$ python3 -q
>>> import numpy as np
>>> import numpy.linalg as la
>>> np.set_printoptions(precision=2, suppress=True, linewidth=100, legacy="1.25")
>>> K = np.array([[-9, 0], [3, 5], [-2, 7]])
>>> K[-1] = K[0] + 2 * K[1]
>>> K
array([[-9,  0],
       [ 3,  5],
       [-3, 10]])
>>> x0 = np.array([4, -2])
>>> y = K @ x0
>>> np.round(la.pinv(K) @ K, 2) + 0
array([[1., 0.],
       [0., 1.]])
>>> y
array([-36,   2, -32])
>>> la.solve(K.T @ K, K.T @ y)
array([ 4., -2.])
>>> rng = np.random.default_rng(525)
>>> y = y + 0.05 * rng.normal(size=3)
>>> y
array([-36.07,   2.02, -31.99])
>>> beta, *_ = la.lstsq(K, y)
>>> [round(float(la.norm(la.solve(K.T @ K + lam * np.eye(2), K.T @ y))), 2) for lam in (0, 1, 10, 100)]
[4.48, 4.44, 4.11, 2.4]
>>> beta.round()
array([ 4., -2.])
>>> np.round(K.T @ (y - K @ beta), 2) + 0
array([0., 0.])
>>> np.round(la.norm(y - K @ beta), 2)
0.02
>>> np.count_nonzero(K)
5
>>> np.unravel_index(np.abs(K).argmax(), K.shape)
(2, 1)
>>> K.sum(axis=1)
array([-9,  8,  7])
>>> M = np.load("run0.npy")
>>> M
array([[ -7.36,  11.9 ,  12.37,   0.01,   5.03,   3.38,  25.82],
       [ -6.7 ,  11.49,  13.22,   1.06,   5.2 ,   5.86,  25.37],
       [ -6.88,  10.2 ,  12.33,   0.33,   6.99,   4.71,  28.11],
       [ -6.25,  12.47,  13.68,   3.02,   4.97,   6.55,  26.61],
       [ 15.21,   3.25,  -5.06,   9.27,  -7.57,   6.53,  13.43],
       [ 18.52,   2.51,  -6.23,  12.61,  -7.26,   5.67,  12.05],
       [ 16.35,   4.21,  -4.65,  10.44,  -6.03,   7.01,  12.87],
       [ 18.32,   3.29,  -4.13,  13.28,  -6.33,   5.04,  11.15],
       [ 16.48,   2.06,  -4.6 ,  10.44,  -7.66,   6.01,  12.82],
       [ -1.95,   5.95,   4.26,  25.01,   4.43, -10.19,   5.48],
       [ -1.19,   7.97,   2.93,  23.76,   1.76, -10.8 ,   5.1 ]])
>>> B = np.c_[M[:, :4] @ np.array([[0, -9, 4, -7], [7, -5, -3, 4], [6, 9, -7, -7], [3, 9, 5, 1]]), np.array([1, -1, 1, -2, 1, 0, 2, 1, 1, 0, -1])]
>>> B
array([[ 157.55,  118.16, -151.68,   12.54,    1.  ],
       [ 162.93,  131.37, -148.51,    1.38,   -1.  ],
       [ 146.37,  124.86, -142.78,    2.98,    1.  ],
       [ 178.43,  144.2 , -143.07,    0.89,   -2.  ],
       [  20.2 , -115.25,  132.86,  -48.78,    1.  ],
       [  18.02, -121.81,  173.21,  -63.38,    0.  ],
       [  32.89, -116.09,  137.52,  -54.62,    2.  ],
       [  38.09,  -98.98,  158.72,  -72.89,    1.  ],
       [  18.14, -106.06,  144.14,  -64.48,    1.  ],
       [ 142.24,  251.23,   69.58,   32.64,    0.  ],
       [ 144.65,  211.07,   69.62,   43.46,   -1.  ]])
>>> la.matrix_rank(B)
5
>>> la.norm(la.qr(M)[0].T @ B, axis=0) ** 2 / ((B ** 2).sum(axis=0) + 1e-12)
array([1.  , 1.  , 1.  , 1.  , 0.72])
>>> np.round(la.lstsq(M, B[:, 0])[0], 2) + 0
array([0., 7., 6., 3., 0., 0., 0.])
